In [1]: import numpy as np

In [2]: import numpy.linalg as la

In [3]: np.set_printoptions(precision=2, suppress=True, linewidth=140)

In [4]: C = np.array([[-5, 2, -4, 3, -3, 1, 3],
   ...:     [-3, 1, -2, -3, 1, 0, -3],
   ...:     [-2, -1, -3, 3, -3, 3, -1],
   ...:     [4, -3, -3, 2, -4, 4, 4],
   ...:     [5, -5, 3, -4, 2, -5, 0],
   ...:     [-1, -5, -4, 0, 4, -3, 4],
   ...:     [-5, -5, -1, 1, 1, 5, -4]])

In [5]: rng = np.random.default_rng(32101)

In [6]: M = (rng.random((10, 7)) < 0.25) @ C

In [7]: M
Out[7]: 
array([[ -8, -11,  -8,   4,   2,   5,  -1],
       [  5,  -5,   3,  -4,   2,  -5,   0],
       [ -4,  -7,  -6,   0,  -2,   9,  -3],
       [  0,   0,   0,   0,   0,   0,   0],
       [ -3,  -2,  -3,  -4,   0,  -4,   0],
       [ -5,   2,  -4,   3,  -3,   1,   3],
       [  4,  -6,  -4,   1,  -5,   0,   7],
       [  0,  -3,  -1,  -1,  -1,  -4,   3],
       [ -5,  -5,  -1,   1,   1,   5,  -4],
       [  4, -13,  -1,  -1,  -1,   4,   0]])

In [8]: U, sig, Vt = la.svd(M)

In [9]: sig.round(2) + 0
Out[9]: array([25.32, 16.9 , 12.14,  9.56,  5.32,  2.3 ,  0.  ])

In [10]: other = U[:, :6] @ np.diag(sig[:6]) @ Vt[:6]

In [11]: la.matrix_rank(other)
Out[11]: np.int64(6)

In [12]: other.round(2) + 0
Out[12]: 
array([[ -8., -11.,  -8.,   4.,   2.,   5.,  -1.],
       [  5.,  -5.,   3.,  -4.,   2.,  -5.,   0.],
       [ -4.,  -7.,  -6.,   0.,  -2.,   9.,  -3.],
       [  0.,   0.,   0.,   0.,   0.,   0.,   0.],
       [ -3.,  -2.,  -3.,  -4.,   0.,  -4.,   0.],
       [ -5.,   2.,  -4.,   3.,  -3.,   1.,   3.],
       [  4.,  -6.,  -4.,   1.,  -5.,   0.,   7.],
       [  0.,  -3.,  -1.,  -1.,  -1.,  -4.,   3.],
       [ -5.,  -5.,  -1.,   1.,   1.,   5.,  -4.],
       [  4., -13.,  -1.,  -1.,  -1.,   4.,   0.]])

In [13]: round(float(la.norm(M - other, 2)), 2), round(float(sig[6]), 2)
Out[13]: (0.0, 0.0)

In [14]: np.round(la.norm(M - other) / la.norm(M), 2)
Out[14]: np.float64(0.0)

In [15]: other = np.array([[2, -4, -6, 0, -1, -6, -8],
    ...:     [4, -3, -1, -4, -3, 2, 0],
    ...:     [-8, 1, -1, 0, -6, 7, -6],
    ...:     [5, 5, -1, 0, -5, 6, 7],
    ...:     [-4, -7, 7, -9, 7, -3, 5],
    ...:     [-7, 6, 2, -3, -8, 7, -8],
    ...:     [4, -9, 0, 3, -2, 2, -8]])

In [16]: F = np.tril(other)

In [17]: F
Out[17]: 
array([[ 2,  0,  0,  0,  0,  0,  0],
       [ 4, -3,  0,  0,  0,  0,  0],
       [-8,  1, -1,  0,  0,  0,  0],
       [ 5,  5, -1,  0,  0,  0,  0],
       [-4, -7,  7, -9,  7,  0,  0],
       [-7,  6,  2, -3, -8,  7,  0],
       [ 4, -9,  0,  3, -2,  2, -8]])

In [18]: # rank 6

In [19]: other = np.array([[-1, -4], [-4, -4], [-1, 3], [-3, 5], [-4, 3], [3, 1], [2, 4]])

In [20]: np.einsum("ik,kj->ji", F, other)
Out[20]: 
array([[ -2,   8,   5, -24,  24,  43,  21],
       [ -8,  -4,  25, -43,  41, -22,  -1]])

In [21]: np.vstack([F, other.T]).shape
Out[21]: (9, 7)

In [22]: np.einsum("ij->j", F)
Out[22]: array([-4, -7,  7, -9, -3,  9, -8])

In [23]: la.matrix_rank(np.vstack([F, other.T]))
Out[23]: np.int64(7)

In [24]: F @ other
Out[24]: 
array([[ -2,  -8],
       [  8,  -4],
       [  5,  25],
       [-24, -43],
       [ 24,  41],
       [ 43, -22],
       [ 21,  -1]])

In [25]: la.matrix_rank(F @ other)
Out[25]: np.int64(2)

In [26]: la.cond(F) > 100
Out[26]: np.True_

In [27]: la.matrix_rank(F, rtol=0.1)
Out[27]: np.int64(5)

In [28]: C2 = F.T @ F

In [29]: np.round(la.eigvalsh(C2)[::-1], 2) + 0
Out[29]: array([309.12, 261.52, 139.44,  59.95,   8.4 ,   0.56,   0.  ])

In [30]: (F @ F.T).shape
Out[30]: (7, 7)

In [31]: la.matrix_rank(C2)
Out[31]: np.int64(6)

In [32]: np.prod(np.diag(F)), np.round(la.det(F), 2)
Out[32]: (np.int64(0), np.float64(-0.0))

In [33]: la.matrix_rank(F - F[0, 0] * np.eye(7))
Out[33]: np.int64(6)

In [34]: [int(la.matrix_rank(la.matrix_power(F, p))) for p in range(1, 8)]
Out[34]: [6, 6, 6, 6, 6, 6, 6]

In [35]: r = la.matrix_rank(F)

In [36]: r
Out[36]: np.int64(6)

In [37]: null = la.svd(F)[2][r:].T

In [38]: np.round(null @ null.T, 2) + 0
Out[38]: 
array([[0.  , 0.  , 0.  , 0.  , 0.  , 0.  , 0.  ],
       [0.  , 0.  , 0.  , 0.  , 0.  , 0.  , 0.  ],
       [0.  , 0.  , 0.  , 0.  , 0.  , 0.  , 0.  ],
       [0.  , 0.  , 0.  , 0.15, 0.2 , 0.29, 0.08],
       [0.  , 0.  , 0.  , 0.2 , 0.25, 0.37, 0.1 ],
       [0.  , 0.  , 0.  , 0.29, 0.37, 0.55, 0.15],
       [0.  , 0.  , 0.  , 0.08, 0.1 , 0.15, 0.04]])

In [39]: [int(la.matrix_rank(F[:i])) for i in range(1, len(F) + 1)]
Out[39]: [1, 2, 3, 3, 4, 5, 6]

In [40]: np.round(null[:, 0] / null[np.abs(null[:, 0]).round(6).argmax(), 0], 2) + 0
Out[40]: array([0.  , 0.  , 0.  , 0.53, 0.68, 1.  , 0.28])

In [41]: np.round(F @ null, 2) + 0
Out[41]: 
array([[0.],
       [0.],
       [0.],
       [0.],
       [0.],
       [0.],
       [0.]])

In [42]: null.shape
Out[42]: (7, 1)

In [43]: E = np.load("data.npy")

In [44]: E
Out[44]: 
array([[1.  , 0.  , 0.  ],
       [0.33, 0.33, 0.33],
       [0.33, 0.33, 0.33]])

In [45]: other = F[0, 0] * F[1:] - np.outer(F[1:, 0], F[0])

In [46]: other
Out[46]: 
array([[  0,  -6,   0,   0,   0,   0,   0],
       [  0,   2,  -2,   0,   0,   0,   0],
       [  0,  10,  -2,   0,   0,   0,   0],
       [  0, -14,  14, -18,  14,   0,   0],
       [  0,  12,   4,  -6, -16,  14,   0],
       [  0, -18,   0,   6,  -4,   4, -16]])

In [47]: la.matrix_rank(other), la.matrix_rank(F)
Out[47]: (np.int64(5), np.int64(6))

In [48]: F[:, 0] / F[0, 0]
Out[48]: array([ 1. ,  2. , -4. ,  2.5, -2. , -3.5,  2. ])

In [49]: hat = np.triu(np.array([[9, 1, 3], [6, 6, 8], [0, 9, 6]]), 1) + np.eye(3)

In [50]: other = hat @ E @ la.inv(hat)

In [51]: np.round(la.det(other), 2)
Out[51]: np.float64(-0.0)

In [52]: other
Out[52]: 
array([[ 2.33, -1.  ,  2.33],
       [ 3.  ,  0.  , -6.  ],
       [ 0.33,  0.  , -0.67]])

In [53]: np.round(np.trace(other), 2), round(np.trace(E), 2)
Out[53]: (np.float64(1.67), np.float64(1.67))

In [54]: np.round(np.poly(other), 2) + 0
Out[54]: array([ 1.  , -1.67,  0.67,  0.  ])

In [55]: labels = rng.permutation(3)

In [56]: labels
Out[56]: array([2, 1, 0])

In [57]: other = E[labels][:, labels]

In [58]: np.sort(np.abs(la.eigvals(other)))
Out[58]: array([0.  , 0.67, 1.  ])

In [59]: other = np.array([[3, 2], [1, 0], [1, 0]])

In [60]: X = np.tile(other, (2, 3))

In [61]: X
Out[61]: 
array([[3, 2, 3, 2, 3, 2],
       [1, 0, 1, 0, 1, 0],
       [1, 0, 1, 0, 1, 0],
       [3, 2, 3, 2, 3, 2],
       [1, 0, 1, 0, 1, 0],
       [1, 0, 1, 0, 1, 0]])

In [62]: # row 2 repeats row 1

In [63]: r = la.matrix_rank(X)

In [64]: r
Out[64]: np.int64(2)

In [65]: null = la.svd(X)[2][r:].T

In [66]: [int(la.matrix_rank(X[:, :j + 1])) for j in range(6)]
Out[66]: [1, 2, 2, 2, 2, 2]

In [67]: null.shape
Out[67]: (6, 4)

In [68]: [int(la.matrix_rank(X[:i])) for i in range(1, len(X) + 1)]
Out[68]: [1, 2, 2, 2, 2, 2]
